$ python3 -q
>>> import numpy as np
>>> import numpy.linalg as la
>>> np.set_printoptions(precision=2, suppress=True, linewidth=140, legacy="1.25")
>>> J = np.load("out2.npy")
>>> J
array([[3., 1., 0.],
       [0., 3., 1.],
       [0., 0., 3.]])
>>> [int(la.matrix_rank(la.matrix_power(J, p))) for p in range(1, 4)]
[3, 3, 3]
>>> np.prod(np.diag(J)), round(la.det(J), 2)
(27.0, 27.0)
>>> la.matrix_power(J - np.diag(np.diag(J)), 3)
array([[0., 0., 0.],
       [0., 0., 0.],
       [0., 0., 0.]])
>>> J @ J
array([[9., 6., 1.],
       [0., 9., 6.],
       [0., 0., 9.]])
>>> f = np.array([2, 0, 0])
>>> M2 = J + np.outer(f, np.eye(3)[0])
>>> M2
array([[5., 1., 0.],
       [0., 3., 1.],
       [0., 0., 3.]])
>>> print(np.round(la.det(M2) / la.det(J), 2), round(1 + la.solve(J, f)[0], 2))
1.67 1.67
>>> la.matrix_power(M2, 2)
array([[25.,  8.,  1.],
       [ 0.,  9.,  6.],
       [ 0.,  0.,  9.]])
>>> M2 @ M2
array([[25.,  8.,  1.],
       [ 0.,  9.,  6.],
       [ 0.,  0.,  9.]])
>>> round(float(la.det(M2)), 2)
45.0
>>> la.determinant(M2)
Traceback (most recent call last):
  File "<python-input-16>", line 1, in <module>
    la.determinant(M2)
    ^^^^^^^^^^^^^^
AttributeError: module 'numpy.linalg' has no attribute 'determinant'
>>> round(np.abs(la.eigvals(M2)).max(), 2)
5.0
>>> (M2 - M2.T) / 2
array([[ 0. ,  0.5,  0. ],
       [-0.5,  0. ,  0.5],
       [ 0. , -0.5,  0. ]])
>>> np.sort(np.abs(la.eigvals(M2)))
array([3., 3., 5.])
>>> M2 = la.invert(J)
Traceback (most recent call last):
  File "<python-input-20>", line 1, in <module>
    M2 = la.invert(J)
         ^^^^^^^^^
AttributeError: module 'numpy.linalg' has no attribute 'invert'
>>> M2 = la.inv(J)
>>> np.round(la.slogdet(J)[0], 2)
1.0
>>> np.allclose(M2, J.T)
False
>>> la.inv(M2)
array([[3., 1., 0.],
       [0., 3., 1.],
       [0., 0., 3.]])
>>> print(round(la.det(J) * la.det(M2), 2))
1.0
>>> M2 = np.array([[-1]])
>>> m1 = np.block([[np.zeros((1, 1)), M2], [M2.T, np.zeros((1, 1))]])
>>> m1
array([[ 0., -1.],
       [-1.,  0.]])
>>> M2 = np.array([[2, 1], [4, 0]])
>>> m1 @ M2
array([[-4.,  0.],
       [-2., -1.]])
>>> print(M2.T @ m1.T)
[[-4. -2.]
 [ 0. -1.]]
>>> la.matrix_rank(m1 @ M2)
2
>>> np.einsum("ij->j", m1)
array([-1., -1.])
>>> F = np.array([[0.05, 0.0, 3.0, -1.0],
...     [2.0, -2.95, 0.0, 0.0],
...     [0.0, 3.0, -0.95, 2.0],
...     [0.0, 0.0, 3.0, -0.95]])
>>> F
array([[ 0.05,  0.  ,  3.  , -1.  ],
       [ 2.  , -2.95,  0.  ,  0.  ],
       [ 0.  ,  3.  , -0.95,  2.  ],
       [ 0.  ,  0.  ,  3.  , -0.95]])
>>> rng = np.random.default_rng(72572)
>>> lab = rng.permutation(4)
>>> M2 = F[:, lab] * rng.choice([-1, 1], 4)
>>> M2
array([[ 3.  , -0.05, -1.  ,  0.  ],
       [ 0.  , -2.  ,  0.  , -2.95],
       [-0.95, -0.  ,  2.  ,  3.  ],
       [ 3.  , -0.  , -0.95,  0.  ]])
>>> U, _, Vt = la.svd(F.T @ M2)
>>> np.round(U @ Vt, 2) + 0
array([[ 0., -1.,  0.,  0.],
       [ 0.,  0.,  0.,  1.],
       [ 1.,  0.,  0.,  0.],
       [ 0.,  0.,  1.,  0.]])
>>> round(np.log10(la.cond(F)))
2
>>> print(np.argsort(-la.norm(F, axis=0).round(6), kind="stable")[:3])
[2 1 3]
>>> np.round(la.norm(F, 2) / la.norm(F), 2)
0.76
>>> f = np.array([5, 0])
>>> np.convolve(F[1], f)
array([ 10.  , -14.75,   0.  ,   0.  ,   0.  ])
>>> np.array([np.convolve(row, f, "same") for row in F])
array([[  0.25,   0.  ,  15.  ,  -5.  ],
       [ 10.  , -14.75,   0.  ,   0.  ],
       [  0.  ,  15.  ,  -4.75,  10.  ],
       [  0.  ,   0.  ,  15.  ,  -4.75]])
>>> np.polyval(f, F[1])
array([ 10.  , -14.75,   0.  ,   0.  ])
>>> mat = np.load("layer9.npy")
>>> mat
array([[ 2, -1,  0,  0],
       [ 0,  5,  0,  0],
       [ 0,  0,  2, -1],
       [ 0,  0,  0,  5]])
>>> M2 = mat / np.sqrt((mat ** 2).mean(axis=1, keepdims=True))
>>> print(la.norm(M2, axis=1))
[2. 2. 2. 2.]
>>> print(la.matrix_rank(mat - mat.mean(axis=1, keepdims=True)))
3
>>> mat - mat.mean(axis=1, keepdims=True)
array([[ 1.75, -1.25, -0.25, -0.25],
       [-1.25,  3.75, -1.25, -1.25],
       [-0.25, -0.25,  1.75, -1.25],
       [-1.25, -1.25, -1.25,  3.75]])
>>> w, vecs = la.eig(mat)
>>> print(np.sort(la.eigvals(la.inv(mat))))
[0.2 0.2 0.5 0.5]
>>> np.prod(w)
100.0
>>> np.sort(la.eigvals(mat @ mat))
array([ 4.,  4., 25., 25.])
>>> np.sort(la.eigvals(mat.T))
array([2., 2., 5., 5.])
>>> M = np.load("test15.npy")
>>> M
array([[-2,  0],
       [ 0,  1]])
>>> M @ M
array([[4, 0],
       [0, 1]])
>>> M.inv()
Traceback (most recent call last):
  File "<python-input-63>", line 1, in <module>
    M.inv()
    ^^^^^
AttributeError: 'numpy.ndarray' object has no attribute 'inv'
>>> np.allclose(M @ M.T, M.T @ M)
True
>>> np.sort(np.abs(la.eigvals(M)))
array([1., 2.])
>>> round(la.det(M), 2)
-2.0
>>> arr = np.loadtxt("mat.csv", delimiter=",")
>>> print(arr)
[[ 2.  2. -2.]
 [ 0.  2.  2.]
 [ 0.  2.  2.]
 [ 0.  1.  1.]]
>>> rk = la.matrix_rank(arr)
>>> print(rk)
2
>>> ns = la.svd(arr)[2][rk:].T
>>> np.round(arr @ ns, 2) + 0
array([[0.],
       [0.],
       [0.],
       [0.]])
>>> ns @ ns.T
array([[ 0.67, -0.33,  0.33],
       [-0.33,  0.17, -0.17],
       [ 0.33, -0.17,  0.17]])
>>> ns.shape
(3, 1)
>>> print([int(la.matrix_rank(np.delete(arr, i, axis=0))) for i in range(4)])
[1, 2, 2, 2]
>>> [int(la.matrix_rank(arr[:i])) for i in range(1, len(arr) + 1)]
[1, 2, 2, 2]
>>> print([int(la.matrix_rank(arr[:, :j + 1])) for j in range(3)])
[1, 2, 2]
>>> ns[:, 0] / ns[np.abs(ns[:, 0]).round(6).argmax(), 0]
array([ 1. , -0.5,  0.5])
>>> la.matrix_rank(arr, rtol=0.1)
2
>>> np.argsort(-la.norm(arr, axis=0).round(6), kind="stable")[:3]
array([1, 2, 0])
>>> la.cond(arr) > 100
True
>>> np.round(la.norm(arr, 2) / la.norm(arr), 2)
0.77
>>> round(np.trace(la.pinv(arr) @ arr), 2)
2.0
>>> np.abs(np.diag(la.qr(arr)[1])) > 1e-9
array([ True,  True, False])
>>> try:
...     la.inv(arr)
... except la.LinAlgError as e:
...     print(e)
... 
Last 2 dimensions of the array must be square
>>> np.allclose(arr[:-1].T @ la.lstsq(arr[:-1].T, arr[-1])[0], arr[-1])
True
>>> np.round(arr @ la.pinv(arr) @ arr, 2) + 0
array([[ 2.,  2., -2.],
       [ 0.,  2.,  2.],
       [ 0.,  2.,  2.],
       [ 0.,  1.,  1.]])
>>> U, s, Vt = la.svd(arr)
>>> s.round(2) + 0
array([4.24, 3.46, 0.  ])
>>> M2 = U[:, :2] @ np.diag(s[:2]) @ Vt[:2]
>>> print(round(float(np.abs(arr - M2).max()), 2))
0.0
>>> print(la.matrix_rank(arr, rtol=0.05))
2
>>> M2.round(2) + 0
array([[ 2.,  2., -2.],
       [ 0.,  2.,  2.],
       [ 0.,  2.,  2.],
       [ 0.,  1.,  1.]])
>>> round(la.norm(arr - M2) / la.norm(arr), 2)
0.0
>>> la.matrix_rank(M2)
2
>>> U, s, Vt = la.svd(arr)
>>> vecs = Vt[:(s > 1e-8).sum()]
>>> vec = arr[2] + -1 * arr[1] + rng.integers(2) * np.eye(3)[0]
>>> print(vec)
[1. 0. 0.]
>>> vecs.T @ vecs
array([[ 0.33,  0.33, -0.33],
       [ 0.33,  0.83,  0.17],
       [-0.33,  0.17,  0.83]])
>>> round(la.norm(vec - vecs.T @ vecs @ vec), 2)
0.82
>>> W0 = np.array([[1.26, 0.01, -1.24],
...     [1.51, 0.03, -1.49],
...     [-1.27, -0.02, 1.29],
...     [1.7, -0.06, -1.64],
...     [-1.56, -0.05, 1.53],
...     [-0.95, -0.04, 0.93],
...     [1.23, -0.02, -1.14],
...     [0.26, -0.04, -0.21],
...     [-0.02, 0.05, -0.1],
...     [-2.0, -0.04, 1.85],
...     [-0.58, -0.06, 0.57],
...     [-0.28, -0.02, 0.24],
...     [2.95, -0.06, -2.91],
...     [-1.01, -0.01, 0.98],
...     [1.81, 0.08, -1.82],
...     [-0.06, 0.08, 0.09],
...     [-1.05, -0.06, 1.19],
...     [-0.93, -0.02, 0.88],
...     [0.84, -0.03, -0.78],
...     [0.37, -0.04, -0.33]])
>>> W1 = np.array([[5, 9, 8, 6], [8, 5, 1, 0], [5, 9, 0, 5]])
>>> coef = np.array([-5, 0, -2, -5])
>>> H = np.maximum(W0 @ W1 + coef, 0)
>>> la.matrix_rank(H)
2
>>> (H > 0).astype(int)
array([[0, 1, 1, 0],
       [0, 1, 1, 0],
       [0, 1, 0, 0],
       [0, 1, 1, 0],
       [0, 0, 0, 0],
       [0, 0, 0, 0],
       [0, 1, 1, 0],
       [0, 1, 1, 0],
       [0, 0, 0, 0],
       [0, 0, 0, 0],
       [0, 0, 0, 0],
       [0, 0, 0, 0],
       [0, 1, 1, 0],
       [0, 0, 0, 0],
       [0, 1, 1, 0],
       [0, 1, 0, 0],
       [0, 1, 0, 0],
       [0, 0, 0, 0],
       [0, 1, 1, 0],
       [0, 1, 1, 0]])
>>> (H > 0).mean(axis=0)
array([0.  , 0.6 , 0.45, 0.  ])
>>> basis = np.array([[1, 2], [1, 2], [0, 1], [1, 0]])
>>> print((H @ basis).round(6).argmax(axis=1))
[1 1 1 1 0 0 1 1 0 0 0 0 1 0 1 1 1 0 1 1]
